>>> import numpy as np
>>> from numpy import linalg as LA
>>> np.set_printoptions(precision=3, suppress=True, linewidth=120)
>>> def rnd(a):
...     return np.round(a, 3) + 0
... 
>>> data = np.loadtxt("sample16.csv", delimiter=",")
>>> data
array([[ 1.,  0.,  0.,  0.,  0.,  0.],
       [ 0.,  1.,  0.,  0.,  0.,  0.],
       [ 0.,  2.,  1.,  0.,  0.,  0.],
       [-2., -2.,  1.,  1.,  0.,  0.],
       [ 2., -1., -2.,  0.,  1.,  0.],
       [ 0., -2., -2.,  0.,  2.,  1.]])
>>> # triangular, det is the product of the diagonal
>>> x = np.array([1, 1, 1, 2, 0, 1])
>>> rhs = data @ x
>>> rhs
array([ 1.,  1.,  3., -1., -1., -3.])
>>> rnd(LA.solve(data, 4 * rhs))
array([4., 4., 4., 8., 0., 4.])
>>> rnd(LA.solve(data.T, data[2]))
array([0., 0., 1., 0., 0., 0.])
>>> rnd(LA.solve(data, data[:, 3]))
array([0., 0., 0., 1., 0., 0.])
>>> A2 = np.array([[3, 3, 1], [2, 0, 3], [1, 2, 3], [3, 2, 2], [3, 0, 1], [1, 2, 0]])
>>> data @ A2
array([[  3.,   3.,   1.],
       [  2.,   0.,   3.],
       [  5.,   2.,   9.],
       [ -6.,  -2.,  -3.],
       [  5.,   2.,  -6.],
       [  1.,  -2., -10.]])
>>> LA.matrix_rank(data @ A2)
np.int64(3)
>>> np.einsum("ik,kj->ji", data, A2)
array([[  3.,   2.,   5.,  -6.,   5.,   1.],
       [  3.,   0.,   2.,  -2.,   2.,  -2.],
       [  1.,   3.,   9.,  -3.,  -6., -10.]])
>>> LA.matrix_rank(np.vstack([data, A2.T]))
np.int64(6)
>>> np.einsum("ij,ij->i", data, data)
array([ 1.,  1.,  5., 10., 10., 13.])
>>> np.vstack([data, A2.T]).shape
(9, 6)
